$ python3 -q
>>> import numpy as np
>>> np.set_printoptions(suppress=True, linewidth=100)
>>> J = np.loadtxt("m.csv", delimiter=",")
>>> print(J)
[[0. 0. 0. 0. 1. 0. 0. 0. 0. 0. 0. 0.]
 [0. 0. 0. 0. 0. 1. 0. 0. 0. 1. 0. 1.]
 [0. 0. 0. 1. 0. 0. 0. 0. 1. 0. 0. 0.]
 [0. 0. 1. 0. 0. 0. 1. 0. 0. 0. 0. 0.]
 [1. 0. 0. 0. 0. 0. 0. 0. 1. 0. 0. 1.]
 [0. 1. 0. 0. 0. 0. 1. 0. 0. 0. 1. 0.]
 [0. 0. 0. 1. 0. 1. 0. 0. 0. 1. 0. 0.]
 [0. 0. 0. 0. 0. 0. 0. 0. 0. 0. 0. 0.]
 [0. 0. 1. 0. 1. 0. 0. 0. 0. 1. 0. 0.]
 [0. 1. 0. 0. 0. 0. 1. 0. 1. 0. 0. 1.]
 [0. 0. 0. 0. 0. 1. 0. 0. 0. 0. 0. 0.]
 [0. 1. 0. 0. 1. 0. 0. 0. 0. 1. 0. 0.]]
>>> # splits into 2 blocks
>>> print([round(float(x), 3) for x in np.linalg.svd(J, compute_uv=False)[:3]])
[2.927, 2.431, 2.139]
>>> print(np.linalg.matrix_rank(J, rtol=0.1))
10
>>> left, sv, VT = np.linalg.svd(J)
>>> vecs = VT[:(sv > 1e-8).sum()]
>>> rng = np.random.default_rng(48542)
>>> x0 = J[8] + 2 * J[11] + rng.integers(2) * np.eye(12)[3]
>>> print(x0)
[0. 2. 1. 1. 3. 0. 0. 0. 0. 3. 0. 0.]
>>> print(np.round(np.diag(vecs.T @ vecs), 3) + 0)
[1.    0.857 0.857 0.857 1.    1.    0.857 0.    0.857 0.857 1.    0.857]
>>> print(np.round(vecs.T @ vecs, 3) + 0)
[[ 1.     0.     0.     0.     0.     0.     0.     0.     0.     0.     0.     0.   ]
 [ 0.     0.857 -0.143 -0.143  0.     0.     0.143  0.     0.143  0.143  0.    -0.143]
 [ 0.    -0.143  0.857 -0.143  0.     0.     0.143  0.     0.143  0.143  0.    -0.143]
 [ 0.    -0.143 -0.143  0.857  0.     0.     0.143  0.     0.143  0.143  0.    -0.143]
 [ 0.     0.     0.     0.     1.     0.     0.     0.     0.     0.     0.     0.   ]
 [ 0.     0.     0.     0.     0.     1.     0.     0.     0.     0.     0.     0.   ]
 [ 0.     0.143  0.143  0.143  0.     0.     0.857  0.    -0.143 -0.143  0.     0.143]
 [ 0.     0.     0.     0.     0.     0.     0.     0.     0.     0.     0.     0.   ]
 [ 0.     0.143  0.143  0.143  0.     0.    -0.143  0.     0.857 -0.143  0.     0.143]
 [ 0.     0.143  0.143  0.143  0.     0.    -0.143  0.    -0.143  0.857  0.     0.143]
 [ 0.     0.     0.     0.     0.     0.     0.     0.     0.     0.     1.     0.   ]
 [ 0.    -0.143 -0.143 -0.143  0.     0.     0.143  0.     0.143  0.143  0.     0.857]]
>>> print(np.linalg.matrix_rank(np.vstack([J, x0])))
11
>>> print(np.flatnonzero(np.linalg.matrix_power((J != 0) + (J.T != 0) + np.eye(12), 12)[8]))
[ 0  1  2  3  4  5  6  8  9 10 11]
>>> print(np.round(np.sort(np.linalg.eigvals(J).real), 3) + 0)
[-2.431 -2.139 -1.46  -0.804 -0.49   0.     0.     0.383  0.826  1.482  1.705  2.927]
>>> print(np.round(np.linalg.det(J), 3))
0.0
>>> print((np.linalg.matrix_power((J != 0) + (J.T != 0) + np.eye(12), 12) > 0).astype(int))
[[1 1 1 1 1 1 1 0 1 1 1 1]
 [1 1 1 1 1 1 1 0 1 1 1 1]
 [1 1 1 1 1 1 1 0 1 1 1 1]
 [1 1 1 1 1 1 1 0 1 1 1 1]
 [1 1 1 1 1 1 1 0 1 1 1 1]
 [1 1 1 1 1 1 1 0 1 1 1 1]
 [1 1 1 1 1 1 1 0 1 1 1 1]
 [0 0 0 0 0 0 0 1 0 0 0 0]
 [1 1 1 1 1 1 1 0 1 1 1 1]
 [1 1 1 1 1 1 1 0 1 1 1 1]
 [1 1 1 1 1 1 1 0 1 1 1 1]
 [1 1 1 1 1 1 1 0 1 1 1 1]]
>>> rk = np.linalg.matrix_rank(J)
>>> print(rk)
10
>>> N = np.linalg.svd(J)[2][rk:].T
>>> print(np.allclose(J @ N, 0))
True
>>> print(np.round(J @ N, 3) + 0)
[[0. 0.]
 [0. 0.]
 [0. 0.]
 [0. 0.]
 [0. 0.]
 [0. 0.]
 [0. 0.]
 [0. 0.]
 [0. 0.]
 [0. 0.]
 [0. 0.]
 [0. 0.]]
>>> print(np.linalg.matrix_rank(J.T @ J), np.linalg.matrix_rank(J @ J.T))
10 10
>>> print([int(np.linalg.matrix_rank(J[:i])) for i in range(1, len(J) + 1)])
[1, 2, 3, 4, 5, 6, 7, 7, 8, 9, 10, 10]
>>> feats = np.loadtxt("x.csv", delimiter=",")
>>> print(feats)
[[-0.147  0.383  4.643 -3.268 -0.911 -0.657  1.892  2.021  0.056 -0.646  0.635 -0.419 -3.72
  -1.471]
 [ 1.684 -0.697 -0.941  2.494  0.006  0.905  0.585  2.458 -1.574 -1.562 -4.903 -3.594 -0.168
  -2.432]
 [-0.422  2.524  1.958 -0.372  0.206  0.09  -1.405 -4.745 -0.914 -4.513 -0.842  0.443  0.19
  -4.639]
 [-2.369 -1.818  1.376  0.919  1.995 -3.357 -2.109  1.702 -7.212 -0.788  2.469  1.492  1.126
   0.887]]
>>> u, r1 = feats[3], feats[1]
>>> print(round(u @ u, 3))
97.26
>>> print(round(u @ r1, 3))
-9.033
>>> p = (u @ r1) / (u @ u) * u
>>> print(np.linalg.matrix_rank(np.outer(u, r1)))
1
>>> print(np.round(np.linalg.norm(u + r1) ** 2 + np.linalg.norm(u - r1) ** 2, 3))
325.413
>>> x0 = np.array([-2, -3, 5, -3, -5, 3, 2, -4, 0, -2, 2, -4, -1, -1])
>>> h = np.maximum(feats @ x0, 0)
>>> print(feats * (h > 1e-9)[:, None])
[[-0.147  0.383  4.643 -3.268 -0.911 -0.657  1.892  2.021  0.056 -0.646  0.635 -0.419 -3.72
  -1.471]
 [ 0.    -0.    -0.     0.     0.     0.     0.     0.    -0.    -0.    -0.    -0.    -0.
  -0.   ]
 [-0.422  2.524  1.958 -0.372  0.206  0.09  -1.405 -4.745 -0.914 -4.513 -0.842  0.443  0.19
  -4.639]
 [-0.    -0.     0.     0.     0.    -0.    -0.     0.    -0.    -0.     0.     0.     0.
   0.   ]]
>>> print(np.maximum(feats @ (3 * x0), 0))
[119.631   0.     88.821   0.   ]
>>> print(np.maximum(feats @ x0, 0) - np.maximum(-feats @ x0, 0))
[ 39.877  -9.147  29.607 -18.224]
>>> A = np.load("test8.npy")
>>> print(A)
[[0 0 0 0 0 1 0 0 1 0 1 0 0]
 [0 0 1 1 0 0 0 0 0 0 0 0 1]
 [0 1 0 1 0 0 0 0 0 0 0 0 0]
 [0 1 1 0 0 0 0 0 0 0 0 0 1]
 [0 0 0 0 0 0 1 1 0 1 0 1 0]
 [1 0 0 0 0 0 0 0 0 0 1 0 0]
 [0 0 0 0 1 0 0 1 0 1 0 1 0]
 [0 0 0 0 1 0 1 0 0 1 0 1 0]
 [1 0 0 0 0 0 0 0 0 0 1 0 0]
 [0 0 0 0 1 0 1 1 0 0 0 1 0]
 [1 0 0 0 0 1 0 0 1 0 0 0 0]
 [0 0 0 0 1 0 1 1 0 1 0 0 0]
 [0 1 0 1 0 0 0 0 0 0 0 0 0]]
>>> B = feats + rng.integers(-2, 3, (4, 2)) @ rng.integers(-2, 3, (2, 14))
>>> print(B.round(3))
[[ 1.853  2.383  0.643  0.732 -6.911 -6.657  7.892 -1.979 -3.944 -0.646  6.635 -0.419 -7.72
   0.529]
 [ 3.684  1.303  3.059  2.494  2.006  4.905 -1.415  4.458 -1.574 -5.562 -8.903 -3.594 -0.168
  -6.432]
 [ 1.578  4.524 -2.042  3.628 -5.794 -5.91   4.595 -8.745 -4.914 -4.513  5.158  0.443 -3.81
  -2.639]
 [ 1.631  2.182  5.376  2.919  1.995 -0.357 -2.109  2.702 -9.212 -6.788 -0.531  1.492 -0.874
  -4.113]]
>>> print(np.abs(B - feats).sum(axis=1))
[50. 30. 50. 36.]
>>> print(np.round(np.linalg.svd(B - feats, compute_uv=False), 3) + 0)
[22.982 13.558  0.     0.   ]
